$ python3 -q
>>> import numpy as np
>>> np.set_printoptions(suppress=True, linewidth=160)
>>> J = np.load("w.npy")
>>> print(J)
[[-3  6  3]
 [ 7 -1  4]
 [-3  7  2]
 [-3  0 -5]
 [ 9 -3  7]
 [-4  2  0]]
>>> hat = J @ np.linalg.solve(J.T @ J, J.T)
>>> print(np.linalg.matrix_rank(np.eye(6) - hat))
3
>>> print(np.allclose(hat @ hat, hat))
True
>>> print(np.round(hat @ J[:, 1], 2) + 0)
[ 6. -1.  7.  0. -3.  2.]
>>> x0 = np.array([1, 2, 1])
>>> y = J @ x0
>>> print(np.round(np.linalg.lstsq(J, y)[0], 2))
[1. 2. 1.]
>>> print(np.round(np.linalg.solve(J.T @ J, J.T @ y), 2))
[1. 2. 1.]
>>> rng = np.random.default_rng(355)
>>> y = y + 0.3 * rng.normal(size=6)
>>> print(y.round(2))
[11.75  8.82 13.35 -7.83 10.26  0.25]
>>> b, *_ = np.linalg.lstsq(J, y)
>>> print(np.round(J.T @ (y - J @ b), 2) + 0)
[0. 0. 0.]
>>> print(b.round())
[1. 2. 1.]
>>> print([round(float(np.linalg.norm(np.linalg.solve(J.T @ J + lam * np.eye(3), J.T @ y))), 2) for lam in (0, 1, 10, 100)])
[2.45, 2.36, 2.05, 1.16]
>>> C2 = J.T @ J
>>> print(C2)
[[173 -81  91]
 [-81  99   7]
 [ 91   7 103]]
>>> print(np.trace(C2), (J ** 2).sum())
375 375
>>> print(np.allclose(C2, C2.T))
True
>>> feats = np.load("out5.npy")
>>> print(feats)
[[-0.12 -3.61 -4.9  -1.59 -3.38]
 [-0.6  -2.46  0.07 -2.31 -3.57]
 [-9.64  2.69 -4.48  0.23  0.69]
 [-0.17  1.95  7.7  -1.95 -0.38]
 [-5.69  0.83 -2.12 -1.84  0.14]
 [-3.33  0.93 -7.67  2.12  1.81]
 [ 5.87 -2.54  5.77 -2.15  0.22]
 [-1.13 -0.4   2.38 -2.77 -2.18]
 [-2.3  -2.17 -2.32 -1.55 -2.03]
 [ 0.02 -0.45  5.86 -2.78 -0.42]
 [-2.38  2.66 -3.7   4.07  0.44]
 [ 0.61  2.04 -6.88  5.31  2.91]
 [ 0.45 -3.07 -5.58  0.14 -3.11]
 [-1.8   4.91 -3.44  4.97  4.74]
 [ 2.21 -2.8   3.19 -3.06 -2.92]
 [ 2.69  1.29 -1.7   2.79  0.5 ]
 [ 8.56 -1.12  2.64  1.46  2.47]
 [ 3.82  1.26 -5.89  5.65  4.9 ]
 [-6.8   1.87 -3.23  0.62 -1.64]]
>>> labels = feats[:, 2] > np.median(feats[:, 2])
>>> u = feats[labels].mean(axis=0) - feats[~labels].mean(axis=0)
>>> print(labels.astype(int))
[0 1 0 1 1 0 1 1 0 1 0 0 0 0 1 1 1 0 0]
>>> out = np.c_[feats[:, :4] @ np.array([[2, 1, 5, 2], [4, 3, 1, 4], [5, 1, 4, 2], [5, 5, 0, 1]]), np.array([4, 2, 0, 0, 5, 2, 4, 5, 5, 4, 0, 1, 5, 3, 4, 0, 5, 3, 0])]
>>> print(out.round(2))
[[-47.13 -23.8  -23.81 -26.07   4.  ]
 [-22.24 -19.46  -5.18 -13.21   2.  ]
 [-29.77  -4.9  -63.43 -17.25   0.  ]
 [ 36.21   3.63  31.9   20.91   0.  ]
 [-27.86 -14.52 -36.1  -14.14   5.  ]
 [-30.69   2.39 -46.4  -16.16   2.  ]
 [ 19.68  -6.73  49.89  10.97   4.  ]
 [ -5.81 -13.8    3.47  -1.87   5.  ]
 [-32.63 -18.88 -22.95 -19.47   5.  ]
 [ 13.64  -9.37  23.09   7.18   4.  ]
 [  7.73  22.25 -24.04   2.55   0.  ]
 [  1.53  26.4  -22.43   0.93   1.  ]
 [-38.58 -13.64 -23.14 -22.4    5.  ]
 [ 23.69  34.34 -17.85  14.13   3.  ]
 [ -6.13 -18.3   21.01  -3.46   4.  ]
 [ 15.99  18.81   7.94   9.93   0.  ]
 [ 33.14  15.14  52.24  19.38   5.  ]
 [ 11.48  29.96  -3.2    6.55   3.  ]
 [-19.17  -1.32 -45.05 -11.96   0.  ]]
>>> print(np.linalg.matrix_rank(np.c_[feats, out]))
6
>>> print(np.round(np.linalg.norm(out - feats @ np.linalg.lstsq(feats, out)[0], axis=0), 2) + 0)
[ 0.    0.    0.    0.   12.85]
>>> print(np.round(np.linalg.norm(np.linalg.qr(feats)[0].T @ out, axis=0) ** 2 / ((out ** 2).sum(axis=0) + 1e-12), 2))
[1.   1.   1.   1.   0.24]
